$ python3 -q
>>> import numpy as np
>>> from numpy import linalg as LA
>>> np.set_printoptions(precision=1, suppress=True, linewidth=100)
>>> data = np.loadtxt("case18.csv", delimiter=",")
>>> print(data)
[[ 2.  0.  0.  0.  0.  1.  0.  0.  0.]
 [ 0.  0.  2.  1. -1.  0.  0.  0. -1.]
 [ 0.  2.  1.  3. -2.  0.  0.  0. -2.]
 [ 0.  3.  3. -3.  3.  0.  0.  0.  1.]
 [ 0.  3.  0.  3. -1.  0.  0.  0. -3.]
 [-2.  0.  0.  0.  0.  0.  3.  0.  0.]
 [ 3.  0.  0.  0.  0.  3.  1. -1.  0.]
 [-3.  0.  0.  0.  0.  0.  2.  3.  0.]
 [ 0.  2. -3. -2. -2.  0.  0.  0.  3.]]
>>> # 2 groups of indices that never mix
>>> x = np.array([2, 3, 3, 1, 2, 2, 0, 1, 0])
>>> h = np.maximum(data @ x, 0)
>>> print(np.tanh(data @ x))
[ 1.  1.  1.  1.  1. -1.  1. -1. -1.]
>>> print(h)
[ 6.  5.  8. 21. 10.  0. 11.  0.  0.]
>>> feats = np.load("arr.npy")
>>> print(feats)
[[-1  0  1  2  3  4  5  6  7]
 [ 8  9 10 11 12 13 14 15 16]
 [17 18 19 20 21 22 23 24 25]
 [26 27 28 29 30 31 32 33 34]
 [35 36 37 38 39 40 41 42 43]
 [44 45 46 47 48 49 50 51 52]
 [53 54 55 56 57 58 59 60 61]
 [62 63 64 65 66 67 68 69 70]
 [71 72 73 74 75 76 77 78 79]]
>>> print(LA.cond(feats) > 100)
True
>>> print(LA.matrix_rank(feats, rtol=0.1))
1
>>> Uu, s, Vt = LA.svd(feats)
>>> print(s.round(1) + 0)
[409.1  11.9   0.    0.    0.    0.    0.    0.    0. ]
>>> other = Uu[:, :2] @ np.diag(s[:2]) @ Vt[:2]
>>> print(LA.matrix_rank(other))
2
>>> print(np.round(LA.norm(feats - other, 2), 1), round(float(s[2]), 1))
0.0 0.0
>>> print(LA.matrix_rank(feats, rtol=0.05))
1
>>> rk = LA.matrix_rank(feats)
>>> print(rk)
2
>>> ns = LA.svd(feats)[2][rk:].T
>>> print([int(LA.matrix_rank(feats[:i])) for i in range(1, len(feats) + 1)])
[1, 2, 2, 2, 2, 2, 2, 2, 2]
>>> print(ns.shape)
(9, 7)
>>> print(np.round(ns @ ns.T, 1) + 0)
[[ 0.6 -0.3 -0.2 -0.2 -0.1  0.   0.   0.1  0.2]
 [-0.3  0.7 -0.2 -0.2 -0.1 -0.1  0.   0.   0.1]
 [-0.2 -0.2  0.8 -0.1 -0.1 -0.1  0.   0.   0. ]
 [-0.2 -0.2 -0.1  0.9 -0.1 -0.1 -0.1 -0.1  0. ]
 [-0.1 -0.1 -0.1 -0.1  0.9 -0.1 -0.1 -0.1 -0.1]
 [ 0.  -0.1 -0.1 -0.1 -0.1  0.9 -0.1 -0.2 -0.2]
 [ 0.   0.   0.  -0.1 -0.1 -0.1  0.8 -0.2 -0.2]
 [ 0.1  0.   0.  -0.1 -0.1 -0.2 -0.2  0.7 -0.3]
 [ 0.2  0.1  0.   0.  -0.1 -0.2 -0.2 -0.3  0.6]]
>>> print(np.unravel_index(np.abs(feats).argmax(), feats.shape))
(np.int64(8), np.int64(8))
>>> print(LA.matrix_rank(feats))
2
>>> m1 = np.load("w.npy")
>>> print(m1)
[[ -2.5  -2.9  -4. ]
 [ -0.2   5.4   0.7]
 [ -2.9  -5.5  -1.5]
 [ -0.3  -3.6   8. ]
 [  2.    2.4  -2.2]
 [  4.4  -1.5  -1.9]
 [ -1.    7.1  -2.2]
 [  0.6  -1.    5.4]
 [ -4.    2.   -6. ]
 [  0.3  -4.5 -13.4]
 [ -0.7  -0.4  -4. ]
 [ -0.2  -2.2   0.2]
 [ -1.1   2.    2. ]
 [ -0.8  -0.1   0.9]
 [ -4.1  -2.2  -0.7]
 [  2.2   1.6  -4.3]
 [  2.   -3.4   0.9]
 [ -1.9  -0.2  -7. ]
 [  0.5   4.5  -2.2]
 [  1.4   0.5   3.2]
 [  1.   -5.    6.3]
 [ -0.2  -2.6   3.2]
 [  0.    2.5   0. ]
 [  1.1   6.6  -2.6]
 [  0.9   6.2   3.4]
 [ -3.   -3.4   3. ]
 [ -2.9  -4.5 -13.9]
 [ -0.2   1.3  -2.2]
 [ -1.7   1.4   4. ]
 [ -0.4  -4.5  -4.4]
 [  2.8  -6.7  -0.9]
 [  2.   -7.9  -4.8]
 [  0.2   0.9   6. ]
 [ -0.2  -2.4  -4.3]]
>>> other = np.c_[m1[:, :2] @ np.array([[-2, 5], [-3, 0]]), np.array([-4, -1, 5, 5, 0, 4, 2, 3, 4, 0, -3, 0, -2, -1, -5, 1, -4, -3, 0, -3, -5, -3, 5, -4, -5, 4, -3, -3, 2, 3, 1, -1, -3, 3])]
>>> print(other)
[[ 13.7 -12.5  -4. ]
 [-15.8  -1.   -1. ]
 [ 22.3 -14.5   5. ]
 [ 11.4  -1.5   5. ]
 [-11.2  10.    0. ]
 [ -4.3  22.    4. ]
 [-19.3  -5.    2. ]
 [  1.8   3.    3. ]
 [  2.  -20.    4. ]
 [ 12.9   1.5   0. ]
 [  2.6  -3.5  -3. ]
 [  7.   -1.    0. ]
 [ -3.8  -5.5  -2. ]
 [  1.9  -4.   -1. ]
 [ 14.8 -20.5  -5. ]
 [ -9.2  11.    1. ]
 [  6.2  10.   -4. ]
 [  4.4  -9.5  -3. ]
 [-14.5   2.5   0. ]
 [ -4.3   7.   -3. ]
 [ 13.    5.   -5. ]
 [  8.2  -1.   -3. ]
 [ -7.5   0.    5. ]
 [-22.    5.5  -4. ]
 [-20.4   4.5  -5. ]
 [ 16.2 -15.    4. ]
 [ 19.3 -14.5  -3. ]
 [ -3.5  -1.   -3. ]
 [ -0.8  -8.5   2. ]
 [ 14.3  -2.    3. ]
 [ 14.5  14.    1. ]
 [ 19.7  10.   -1. ]
 [ -3.1   1.   -3. ]
 [  7.6  -1.    3. ]]
>>> print(np.round(LA.norm(other - m1 @ LA.lstsq(m1, other)[0], axis=0), 1) + 0)
[ 0.   0.  18.7]
>>> print(np.round(LA.norm(LA.qr(m1)[0].T @ other, axis=0) ** 2 / ((other ** 2).sum(axis=0) + 1e-12), 1) + 0)
[1. 1. 0.]
